% python3 -q
>>> import numpy as np
>>> from numpy import linalg as LA
>>> np.set_printoptions(precision=2, suppress=True, linewidth=140)
>>> rnd = lambda a: np.round(a, 2) + 0
>>> E = np.loadtxt("test10.csv", delimiter=",")
>>> E
array([[ 0.,  0.,  0.,  0.],
       [ 0.,  0.,  0., -1.],
       [ 0.,  0.,  0.,  2.],
       [ 0., -1.,  2.,  0.]])
>>> rk = LA.matrix_rank(E)
>>> rk
np.int64(2)
>>> N = LA.svd(E)[2][rk:].T
>>> np.allclose(E @ N, 0)
True
>>> N.shape
(4, 2)
>>> E @ N
array([[0., 0.],
       [0., 0.],
       [0., 0.],
       [0., 0.]])
>>> rnd(np.trace(LA.pinv(E) @ E))
np.float64(2.0)
>>> ev, vecs = LA.eigh(E)
>>> vec = np.array([3, 0, -3, -1])
>>> rnd(LA.eigvalsh(E[1:, 1:]))
array([-2.24,  0.  ,  2.24])
>>> rnd(vec @ E @ vec / (vec @ vec)), rnd(ev[0]), rnd(ev[-1])
(np.float64(0.63), np.float64(-2.24), np.float64(2.24))
>>> vec @ E @ vec
np.float64(12.0)
>>> (np.sign(vecs[:, -1].round(6)) == np.sign(vecs[0, -1].round(6))).astype(int)
array([1, 0, 0, 0])
>>> M2 = np.array([[5, 5], [4, -8]])
>>> cent = np.kron(M2, E)
>>> LA.matrix_rank(cent)
np.int64(4)
>>> cent.shape
(8, 8)
>>> F = np.load("m.npy")
>>> F
array([[ 11,  -5,  -9,  18,  12],
       [ -5,  59,  -5, -10, -30],
       [ -9,  -5,  26, -29,  15],
       [ 18, -10, -29,  63,   9],
       [ 12, -30,  15,   9,  55]])
>>> # equal to its transpose
>>> rng = np.random.default_rng(343188)
>>> z = rng.permutation(5)
>>> M2 = F[:, z] * rng.choice([-1, 1], 5)
>>> M2
array([[-18,   5, -12,   9,  11],
       [ 10, -59,  30,   5,  -5],
       [ 29,   5, -15, -26,  -9],
       [-63,  10,  -9,  29,  18],
       [ -9,  30, -55, -15,  12]])
>>> left, _, vt = LA.svd(F.T @ M2)
>>> z
array([3, 1, 4, 2, 0])
>>> rnd(LA.lstsq(F, M2)[0])
array([[ 0.,  0.,  0.,  0.,  1.],
       [ 0., -1.,  0.,  0.,  0.],
       [ 0.,  0.,  0., -1.,  0.],
       [-1.,  0.,  0.,  0.,  0.],
       [ 0.,  0., -1.,  0.,  0.]])
>>> rnd(left @ vt)
array([[ 0.,  0.,  0.,  0.,  1.],
       [ 0., -1.,  0.,  0.,  0.],
       [ 0.,  0.,  0., -1.,  0.],
       [-1.,  0.,  0.,  0.,  0.],
       [ 0.,  0., -1.,  0.,  0.]])
>>> ev, vecs = LA.eigh(F)
>>> vec = np.array([0, 3, 3, 2, 3])
>>> rnd(LA.eigvalsh(F[1:, 1:]))
array([ 4.07, 28.31, 77.52, 93.1 ])
>>> (np.sign(vecs[:, -1].round(6)) == np.sign(vecs[0, -1].round(6))).astype(int)
array([1, 0, 0, 1, 1])
>>> rnd(vecs * np.maximum(ev, 0) @ vecs.T)
array([[ 11.,  -5.,  -9.,  18.,  12.],
       [ -5.,  59.,  -5., -10., -30.],
       [ -9.,  -5.,  26., -29.,  15.],
       [ 18., -10., -29.,  63.,   9.],
       [ 12., -30.,  15.,   9.,  55.]])
>>> G = F.T @ F
>>> rnd(LA.eigvalsh(G)[::-1])
array([9467.36, 6376.44,  875.46,   44.38,    0.36])
>>> data = np.load("block16.npy")
>>> data
array([[6., 1., 1., 1., 1., 1.],
       [1., 6., 1., 1., 1., 1.],
       [1., 1., 6., 1., 1., 1.],
       [1., 1., 1., 6., 1., 1.],
       [1., 1., 1., 1., 6., 1.],
       [1., 1., 1., 1., 1., 6.]])
>>> vec = np.ones(6)
>>> for _ in range(5):
...     vec = data @ vec
...     vec /= LA.norm(vec)
...     print(round(vec @ data @ vec, 2))
... 
11.0
11.0
11.0
11.0
11.0
>>> rnd(vec)
array([0.41, 0.41, 0.41, 0.41, 0.41, 0.41])
>>> vec = np.array([1, 5, 5, -4, -4, -2])
>>> h = np.maximum(data @ vec, 0)
>>> np.maximum(data @ vec, 0) - np.maximum(-data @ vec, 0)
array([  6.,  26.,  26., -19., -19.,  -9.])
>>> np.flatnonzero(h > 1e-9)
array([0, 1, 2])
>>> data.T @ h
array([ 88., 188., 188.,  58.,  58.,  58.])
>>> h
array([ 6., 26., 26.,  0.,  0.,  0.])
>>> W = np.array([[2, 1], [-1, 0], [3, 1], [-1, 2], [-1, -3], [2, 3]])
>>> coef = np.array([2, 0])
>>> H = np.maximum(data @ W + coef, 0)
>>> LA.matrix_rank(H)
np.int64(2)
>>> H
array([[16.,  9.],
       [ 1.,  4.],
       [21.,  9.],
       [ 1., 14.],
       [ 1.,  0.],
       [16., 19.]])
>>> (H > 0).astype(int)
array([[1, 1],
       [1, 1],
       [1, 1],
       [1, 1],
       [1, 0],
       [1, 1]])
>>> cent = np.array([[5, 4], [2, 3]])
>>> W @ cent
array([[ 12,  11],
       [ -5,  -4],
       [ 17,  15],
       [ -1,   2],
       [-11, -13],
       [ 16,  17]])
>>> q, vecs = LA.qr(H[:, :1])[0], LA.qr(H[:, 1:])[0]
>>> sig = LA.svd(q.T @ vecs, compute_uv=False)
>>> rnd(LA.norm(q @ q.T - vecs @ vecs.T, 2))
np.float64(0.62)
>>> rnd(np.degrees(np.arccos(sig.clip(0, 1))))
array([38.61])
>>> rnd(sig)
array([0.78])
>>> (sig > 0.9).sum()
np.int64(0)
>>> X = np.load("data.npy")
>>> X
array([[ -5.19,  20.02,   0.1 ],
       [-28.78, -45.68,   8.48],
       [-28.61, -45.52,   9.26],
       [-26.96, -48.13,  10.74],
       [ -6.36,  20.39,  -0.89],
       [ -5.51,  19.15,  -0.61],
       [-27.71, -46.25,   9.8 ],
       [-28.66, -45.05,   9.34],
       [ -5.29,  20.25,  -0.02],
       [ -7.19,  18.46,   0.43],
       [ -6.18,  20.14,  -1.98],
       [-27.01, -47.59,  10.79],
       [ -5.21,  20.22,  -0.25]])
>>> vec = np.array([1, 2, 2])
>>> h = np.maximum(X @ vec, 0)
>>> np.tanh(X @ vec)
array([ 1., -1., -1., -1.,  1.,  1., -1., -1.,  1.,  1.,  1., -1.,  1.])
>>> rnd(np.maximum(X @ vec, 0) - np.maximum(-X @ vec, 0))
array([  35.05, -103.18, -101.13, -101.74,   32.64,   31.57, -100.61, -100.08,   35.17,   30.59,   30.14, -100.61,   34.73])
>>> proj = X @ LA.solve(X.T @ X, X.T)
>>> rnd(np.trace(proj))
np.float64(3.0)
>>> rnd(LA.eigvalsh(proj))
array([0., 0., 0., 0., 0., 0., 0., 0., 0., 0., 1., 1., 1.])
>>> J = np.load("out19.npy")
>>> rnd(J)
array([[ 2.04, -7.05, -6.3 ,  0.97, -1.05,  2.09],
       [ 1.29,  3.48, -3.24,  4.06, -7.65, -0.82],
       [-1.26, -3.6 ,  3.15, -4.05,  7.65,  0.85],
       [ 1.78,  1.27, -4.81,  4.07, -7.45, -0.18],
       [-0.69,  7.93,  2.65,  2.07, -4.53, -2.2 ],
       [ 2.33, -4.1 , -6.81,  2.82, -4.66,  1.32],
       [-1.93,  7.41,  6.01, -0.59,  0.32, -2.18],
       [-1.09,  8.15,  3.76,  1.39, -3.32, -2.3 ],
       [ 2.18, -6.41, -6.61,  1.52, -2.09,  1.93],
       [ 2.24, -2.18, -6.4 ,  3.48, -6.04,  0.8 ],
       [ 1.33,  3.33, -3.37,  4.07, -7.66, -0.77]])
>>> # rows and columns are dependent
>>> u = np.array([3, -3, 0, 1, -3, 2])
>>> M2 = data + np.outer(u, np.eye(6)[1])
>>> M2
array([[ 6.,  4.,  1.,  1.,  1.,  1.],
       [ 1.,  3.,  1.,  1.,  1.,  1.],
       [ 1.,  1.,  6.,  1.,  1.,  1.],
       [ 1.,  2.,  1.,  6.,  1.,  1.],
       [ 1., -2.,  1.,  1.,  6.,  1.],
       [ 1.,  3.,  1.,  1.,  1.,  6.]])
>>> LA.matrix_rank(M2 - data)
np.int64(1)
>>> left, sig, vt = LA.svd(J)
>>> vecs = vt[:(sig > 1e-8).sum()]
>>> vec = J[1] + -2 * J[8] + rng.integers(2) * np.eye(6)[4]
>>> rnd(vec)
array([-3.07, 16.31,  9.98,  1.02, -3.47, -4.68])
>>> rnd(LA.norm(vec - vecs.T @ vecs @ vec))
np.float64(0.0)
>>> np.allclose(vecs.T @ vecs @ vec, vec)
True
>>> rnd(np.diag(vecs.T @ vecs))
array([0.05, 0.67, 0.47, 0.17, 0.59, 0.05])
